$ ipython --no-banner

In [1]: import numpy as np

In [2]: np.set_printoptions(precision=2, suppress=True, linewidth=120, sign=" ")

In [3]: m1 = np.load("a.npy")

In [4]: m1
Out[4]: 
array([[ 3., -1.,  0.,  0.,  0.,  0.],
       [-1.,  0., -1.,  0.,  0.,  0.],
       [ 0., -1.,  3., -1.,  0.,  0.],
       [ 0.,  0., -1.,  0., -1.,  0.],
       [ 0.,  0.,  0., -1.,  0., -1.],
       [ 0.,  0.,  0.,  0., -1.,  1.]])

In [5]: # equal to its transpose

In [6]: A2 = np.array([[0, -2], [2, 0], [-1, 1], [2, 0], [-1, -1], [-2, -1]])

In [7]: print(np.vstack([m1, A2.T]).shape)
(8, 6)

In [8]: m1 @ A2
Out[8]: 
array([[-2., -6.],
       [ 1.,  1.],
       [-7.,  3.],
       [ 2.,  0.],
       [ 0.,  1.],
       [-1.,  0.]])

In [9]: np.einsum("ik,kj->ij", m1, A2)
Out[9]: 
array([[-2., -6.],
       [ 1.,  1.],
       [-7.,  3.],
       [ 2.,  0.],
       [ 0.,  1.],
       [-1.,  0.]])

In [10]: np.einsum("ij->j", m1)
Out[10]: array([ 2., -2.,  1., -2., -2.,  0.])

In [11]: vals, evecs = np.linalg.eigh(m1)

In [12]: x = np.array([-2, 0, -2, -2, 0, -1])

In [13]: round(float(x @ m1 @ x / (x @ x)), 2), np.round(vals[0], 2), round(float(vals[-1]), 2)
Out[13]: (1.31, np.float64(-1.36), 3.72)

In [14]: print(np.linalg.eigvalsh(m1[1:, 1:]))
[-1.35 -0.34  0.35  1.76  3.58]

In [15]: x @ m1 @ x
Out[15]: np.float64(17.0)

In [16]: x = np.array([4, 2, -4, 0, -4, -3])

In [17]: y = m1 @ x

In [18]: coef, lr = np.zeros(6), 1 / np.linalg.norm(m1, 2) ** 2

In [19]: for i in range(5):
    ...:     coef -= lr * m1.T @ (m1 @ coef - y)
    ...:     if i % 1 == 0: print(i, round(np.linalg.norm(m1 @ coef - y), 2))
    ...: 
0 6.95
1 4.62
2 3.91
3 3.45
4 3.09

In [20]: np.round(np.linalg.cond(m1), 2)
Out[20]: np.float64(11.7)

In [21]: coef
Out[21]: array([ 3.48,  0.15, -4.61,  0.08, -1.56, -0.92])

In [22]: arr = np.array([[26.47, -45.78, -53.25],
    ...:     [20.53, -36.98, -42.46],
    ...:     [9.28, -19.33, -21.5],
    ...:     [0.12, -0.9, -1.26],
    ...:     [0.01, 0.23, 1.06],
    ...:     [0.0, 0.23, 1.24],
    ...:     [-4.34, 0.56, 11.72],
    ...:     [-5.68, 1.01, 14.28],
    ...:     [-7.87, 1.87, 18.36],
    ...:     [-12.76, 4.14, 27.21]])

In [23]: A2 = arr / np.sqrt((arr ** 2).mean(axis=1, keepdims=True))

In [24]: np.linalg.matrix_rank(arr - arr.mean(axis=1, keepdims=True))
Out[24]: np.int64(2)

In [25]: A2[6]
Out[25]: array([-0.6 ,  0.08,  1.62])

In [26]: Uu, s, Vt = np.linalg.svd(arr, full_matrices=False)

In [27]: np.allclose(Uu * s @ Vt, arr)
Out[27]: True

In [28]: (s > 1e-8).sum()
Out[28]: np.int64(3)

In [29]: round(float(np.sqrt((s ** 2).sum())), 2), round(float(np.linalg.norm(arr)), 2)
Out[29]: (108.94, 108.94)

In [30]: s / s[0]
Out[30]: array([ 1.  ,  0.19,  0.02])

In [31]: s
Out[31]: array([ 106.96,   20.61,    1.85])

In [32]: np.abs(Vt[0])
Out[32]: array([ 0.36,  0.56,  0.75])

In [33]: print(np.cumsum(s ** 2) / np.sum(s ** 2))
[ 0.96  1.    1.  ]

In [34]: np.round(Uu.T @ arr @ Vt.T, 2) + 0
Out[34]: 
array([[ 106.96,    0.  ,    0.  ],
       [   0.  ,   20.61,    0.  ],
       [   0.  ,    0.  ,    1.85]])

In [35]: f, r1 = arr[6], arr[1]

In [36]: print(round(f @ r1, 2))
-607.44

In [37]: pr = (f @ r1) / (f @ f) * f

In [38]: pr
Out[38]: array([ 16.84,  -2.17, -45.49])

In [39]: proj = arr @ np.linalg.solve(arr.T @ arr, arr.T)

In [40]: proj @ arr[:, 2]
Out[40]: array([-53.25, -42.46, -21.5 ,  -1.26,   1.06,   1.24,  11.72,  14.28,  18.36,  27.21])

In [41]: np.allclose(proj @ proj, proj)
Out[41]: True

In [42]: np.diag(proj)
Out[42]: array([ 0.63,  0.36,  0.46,  0.06,  0.06,  0.07,  0.25,  0.23,  0.25,  0.62])

In [43]: W0 = np.load("m.npy")

In [44]: W0
Out[44]: 
array([[-4.14,  1.88,  3.21],
       [-0.52, -1.01,  0.41],
       [ 1.11, -0.29, -1.8 ],
       [ 2.78, -0.36,  2.54],
       [ 0.61, -0.98,  3.63],
       [-1.06, -0.37, -0.78],
       [-0.88,  2.93, -3.11],
       [ 0.92, -2.37, -2.26],
       [ 0.28,  3.36, -0.48],
       [-2.3 ,  2.17, -5.77],
       [ 3.69,  0.28,  1.67],
       [-1.76,  3.01, -3.65],
       [-4.16,  1.84, -5.19],
       [-0.62, -0.18, -0.59],
       [ 3.21, -3.75,  2.77],
       [ 1.94, -0.29,  6.14],
       [ 3.04, -3.91,  0.08],
       [-2.68,  0.18, -3.54],
       [ 1.66, -2.31,  0.55],
       [ 0.43,  0.9 ,  2.99],
       [-0.2 , -4.23, -4.95],
       [-1.14, -0.37,  2.79],
       [ 0.29,  0.65,  1.46],
       [-0.39,  1.25, -3.11],
       [ 4.64,  4.5 ,  3.61],
       [ 6.1 , -3.37, -1.97],
       [ 1.5 , -2.02, -2.  ],
       [ 0.65,  1.9 , -0.97],
       [ 8.06, -1.17,  5.27],
       [ 6.66, -0.92,  0.99]])

In [45]: Xs = W0 - W0.mean(axis=0)

In [46]: Uu, s, Vt = np.linalg.svd(Xs, full_matrices=False)

In [47]: np.round(Xs.mean(axis=0), 2) + 0
Out[47]: array([ 0.,  0.,  0.])

In [48]: print(s)
[ 20.23  13.45   9.59]

In [49]: print(round((s ** 2).sum() ** 2 / (s ** 4).sum(), 2))
2.23

In [50]: Vt[0] * np.sign(Vt[0, np.abs(Vt[0]).argmax()])
Out[50]: array([ 0.66, -0.21,  0.72])

In [51]: np.abs(Uu[:, 0]).argmax()
Out[51]: np.int64(28)

In [52]: np.abs(Vt[-1])
Out[52]: array([ 0.6 ,  0.72,  0.35])

In [53]: s ** 2 / (s ** 2).sum()
Out[53]: array([ 0.6 ,  0.27,  0.13])

In [54]: np.linalg.matrix_rank(Xs)
Out[54]: np.int64(3)

In [55]: dist = np.linalg.norm(W0[:, None] - W0[None], axis=-1)

In [56]: dist.shape
Out[56]: (30, 30)

In [57]: np.unravel_index(dist.round(6).argmax(), dist.shape)
Out[57]: (np.int64(12), np.int64(28))

In [58]: dist.mean(axis=1).argmax()
Out[58]: np.int64(28)

In [59]: np.flatnonzero(dist[2] < dist.mean() / 2)
Out[59]: array([  1,   2,   5,   7,  13,  23,  26,  27])

In [60]: np.linalg.matrix_rank(W0)
Out[60]: np.int64(3)

In [61]: w1 = np.array([[9, 9, 5], [1, 5, 3], [5, 0, 5]])

In [62]: coef = np.array([0, 2, -1])

In [63]: act = np.maximum(W0 @ w1 + coef, 0)

In [64]: np.linalg.matrix_rank(act)
Out[64]: np.int64(3)

In [65]: print((act > 0).astype(int))
[[ 0  0  0]
 [ 0  0  0]
 [ 1  1  0]
 [ 1  1  1]
 [ 1  1  1]
 [ 0  0  0]
 [ 0  1  0]
 [ 0  0  0]
 [ 1  1  1]
 [ 0  0  0]
 [ 1  1  1]
 [ 0  1  0]
 [ 0  0  0]
 [ 0  0  0]
 [ 1  1  1]
 [ 1  1  1]
 [ 1  1  1]
 [ 0  0  0]
 [ 1  1  1]
 [ 1  1  1]
 [ 0  0  0]
 [ 1  0  1]
 [ 1  1  1]
 [ 0  1  0]
 [ 1  1  1]
 [ 1  1  1]
 [ 1  1  0]
 [ 1  1  1]
 [ 1  1  1]
 [ 1  1  1]]

In [66]: Z = np.array([[-2, 2], [-5, -5], [-2, -1]])

In [67]: (act @ Z).round(6).argmax(axis=1)
Out[67]: 
array([ 0,  0,  1,  1,  1,  0,  0,  0,  1,  0,  1,  0,  0,  0,  1,  1,  1,  0,  1,  1,  0,  1,  1,  0,  1,  1,  1,  1,
        1,  1])

In [68]: Q, R = np.linalg.qr(m1)

In [69]: np.round(Q @ R, 2) + 0
Out[69]: 
array([[ 3., -1.,  0.,  0.,  0.,  0.],
       [-1.,  0., -1.,  0.,  0.,  0.],
       [ 0., -1.,  3., -1.,  0.,  0.],
       [ 0.,  0., -1.,  0., -1.,  0.],
       [ 0.,  0.,  0., -1.,  0., -1.],
       [ 0.,  0.,  0.,  0., -1.,  1.]])

In [70]: np.round(Q.T @ Q, 2) + 0
Out[70]: 
array([[ 1.,  0.,  0.,  0.,  0.,  0.],
       [ 0.,  1.,  0.,  0.,  0.,  0.],
       [ 0.,  0.,  1.,  0.,  0.,  0.],
       [ 0.,  0.,  0.,  1.,  0.,  0.],
       [ 0.,  0.,  0.,  0.,  1.,  0.],
       [ 0.,  0.,  0.,  0.,  0.,  1.]])

In [71]: Q
Out[71]: 
array([[-0.95, -0.1 ,  0.26,  0.02, -0.09,  0.11],
       [ 0.32, -0.29,  0.79,  0.06, -0.28,  0.33],
       [-0.  , -0.95, -0.26, -0.02,  0.09, -0.11],
       [-0.  ,  0.  ,  0.48, -0.13,  0.57, -0.65],
       [-0.  ,  0.  , -0.  , -0.99, -0.09,  0.11],
       [-0.  ,  0.  , -0.  ,  0.  ,  0.76,  0.65]])

In [72]: round(float(abs(R[0, 0])), 2), round(np.linalg.norm(m1[:, 0]), 2)
Out[72]: (3.16, np.float64(3.16))

In [73]: np.allclose(R.T @ R, m1.T @ m1)
Out[73]: True

In [74]: np.abs(np.diag(R))
Out[74]: array([ 3.16,  1.05,  2.07,  1.01,  1.32,  0.55])

In [75]: np.trace(Q @ Q.T)
Out[75]: np.float64(6.0)

In [76]: E = np.load("out18.npy")

In [77]: E
Out[77]: 
array([[  4,   5,   6,   7,   8,   9],
       [ 10,  11,  12,  13,  14,  15],
       [ 16,  17,  18,  19,  20,  21]])

In [78]: # rank 2

In [79]: A2 = np.array([[-2, 3, 0],
    ...:     [2, -2, 0],
    ...:     [-2, 2, -3],
    ...:     [2, -3, -3],
    ...:     [-3, -2, -3],
    ...:     [-2, 0, 0]])

In [80]: E @ A2
Out[80]: 
array([[ -38,  -23,  -63],
       [ -68,  -35, -117],
       [ -98,  -47, -171]])

In [81]: print(np.linalg.matrix_rank(np.vstack([E, A2.T])))
5

In [82]: print(np.einsum("ij,ij->i", E, E))
[  271   955  2071]

In [83]: np.linalg.matrix_rank(E @ A2)
Out[83]: np.int64(2)

In [84]: np.einsum("ik,kj->ij", E, A2)
Out[84]: 
array([[ -38,  -23,  -63],
       [ -68,  -35, -117],
       [ -98,  -47, -171]])

In [85]: np.einsum("ij->j", E)
Out[85]: array([ 30,  33,  36,  39,  42,  45])

In [86]: print(np.vstack([E, A2.T]).shape)
(6, 6)

In [87]: t = np.radians(60)

In [88]: R = np.eye(6)

In [89]: R[0, 0] = R[5, 5] = np.cos(t)

In [90]: R[0, 5], R[5, 0] = -np.sin(t), np.sin(t)

In [91]: R
Out[91]: 
array([[ 0.5 ,  0.  ,  0.  ,  0.  ,  0.  , -0.87],
       [ 0.  ,  1.  ,  0.  ,  0.  ,  0.  ,  0.  ],
       [ 0.  ,  0.  ,  1.  ,  0.  ,  0.  ,  0.  ],
       [ 0.  ,  0.  ,  0.  ,  1.  ,  0.  ,  0.  ],
       [ 0.  ,  0.  ,  0.  ,  0.  ,  1.  ,  0.  ],
       [ 0.87,  0.  ,  0.  ,  0.  ,  0.  ,  0.5 ]])

In [92]: A2 = E @ R.T

In [93]: A2
Out[93]: 
array([[ -5.79,   5.  ,   6.  ,   7.  ,   8.  ,   7.96],
       [ -7.99,  11.  ,  12.  ,  13.  ,  14.  ,  16.16],
       [-10.19,  17.  ,  18.  ,  19.  ,  20.  ,  24.36]])

In [94]: np.abs(A2 - E).max(axis=0)
Out[94]: array([ 26.19,   0.  ,   0.  ,   0.  ,   0.  ,   3.36])

In [95]: np.allclose(np.linalg.norm(E, axis=1), np.linalg.norm(A2, axis=1))
Out[95]: True

In [96]: np.allclose(E @ E.T, A2 @ A2.T)
Out[96]: True

In [97]: Uu, s, Vt = np.linalg.svd(E)

In [98]: np.argmax(s[:-1] / (s[1:] + 1e-6)) + 1
Out[98]: np.int64(2)

In [99]: A2 = Uu[:, :2] @ np.diag(s[:2]) @ Vt[:2]

In [100]: print(round(float(np.linalg.norm(E - A2) / np.linalg.norm(E)), 2))
0.0

In [101]: round(float(np.abs(E - A2).max()), 2)
Out[101]: 0.0

In [102]: np.linalg.matrix_rank(E, rtol=0.05)
Out[102]: np.int64(1)

In [103]: rng = np.random.default_rng(57256)

In [104]: A2 = E + rng.integers(-2, 3, (3, 2)) @ rng.integers(-2, 3, (2, 6))

In [105]: A2
Out[105]: 
array([[  3,   1,   6,  12,   6,  15],
       [ 12,   7,  18,  15,  18,  15],
       [ 14,  21,  12,  17,  16,  21]])

In [106]: A2 - E
Out[106]: 
array([[-1, -4,  0,  5, -2,  6],
       [ 2, -4,  6,  2,  4,  0],
       [-2,  4, -6, -2, -4,  0]])

In [107]: np.round(np.linalg.svd(A2 - E, compute_uv=False), 2) + 0
Out[107]: array([ 12.6 ,   8.68,   0.  ])

In [108]: np.linalg.matrix_rank(A2 - E, tol=1e-8)
Out[108]: np.int64(2)

In [109]: X = np.load("mat.npy")

In [110]: X
Out[110]: 
array([[ 4,  7,  6,  5],
       [ 1,  5,  0,  0],
       [ 2,  6,  1,  0],
       [ 0,  0,  0,  0],
       [ 1,  2,  2,  3],
       [ 4,  6,  7,  7],
       [ 0,  0,  0,  0],
       [ 3,  7,  3,  1],
       [ 0,  0,  1,  3],
       [ 0,  0,  0,  1],
       [ 0,  0,  0,  1],
       [ 1,  1,  3,  5],
       [ 0,  1,  0,  1],
       [ 0,  0,  0,  0],
       [ 2,  6,  1,  0],
       [ 5,  9,  7,  5]])

In [111]: # rows 3 and 6 are equal

In [112]: A2 = np.c_[X[:, :1] @ np.array([[2]]), np.array([5, 4, 8, 6, 2, 7, 4, 7, 8, 1, 3, 1, 3, 7, 7, 1])]

In [113]: A2
Out[113]: 
array([[  8,   5],
       [  2,   4],
       [  4,   8],
       [  0,   6],
       [  2,   2],
       [  8,   7],
       [  0,   4],
       [  6,   7],
       [  0,   8],
       [  0,   1],
       [  0,   3],
       [  2,   1],
       [  0,   3],
       [  0,   7],
       [  4,   7],
       [ 10,   1]])

In [114]: np.linalg.norm(np.linalg.qr(X)[0].T @ A2, axis=0) ** 2 / ((A2 ** 2).sum(axis=0) + 1e-12)
Out[114]: array([ 1.  ,  0.61])

In [115]: np.linalg.matrix_rank(A2)
Out[115]: np.int64(2)

In [116]: t = np.radians(160)

In [117]: R = np.eye(6)

In [118]: R[1, 1] = R[5, 5] = np.cos(t)

In [119]: R[1, 5], R[5, 1] = -np.sin(t), np.sin(t)

In [120]: R
Out[120]: 
array([[ 1.  ,  0.  ,  0.  ,  0.  ,  0.  ,  0.  ],
       [ 0.  , -0.94,  0.  ,  0.  ,  0.  , -0.34],
       [ 0.  ,  0.  ,  1.  ,  0.  ,  0.  ,  0.  ],
       [ 0.  ,  0.  ,  0.  ,  1.  ,  0.  ,  0.  ],
       [ 0.  ,  0.  ,  0.  ,  0.  ,  1.  ,  0.  ],
       [ 0.  ,  0.34,  0.  ,  0.  ,  0.  , -0.94]])

In [121]: A2 = m1 @ R.T

In [122]: np.linalg.svd(m1, compute_uv=False), np.linalg.svd(A2, compute_uv=False)
Out[122]: 
(array([ 3.72,  3.13,  1.75,  1.36,  0.57,  0.32]),
 array([ 3.72,  3.13,  1.75,  1.36,  0.57,  0.32]))

In [123]: np.allclose(m1 @ m1.T, A2 @ A2.T)
Out[123]: True
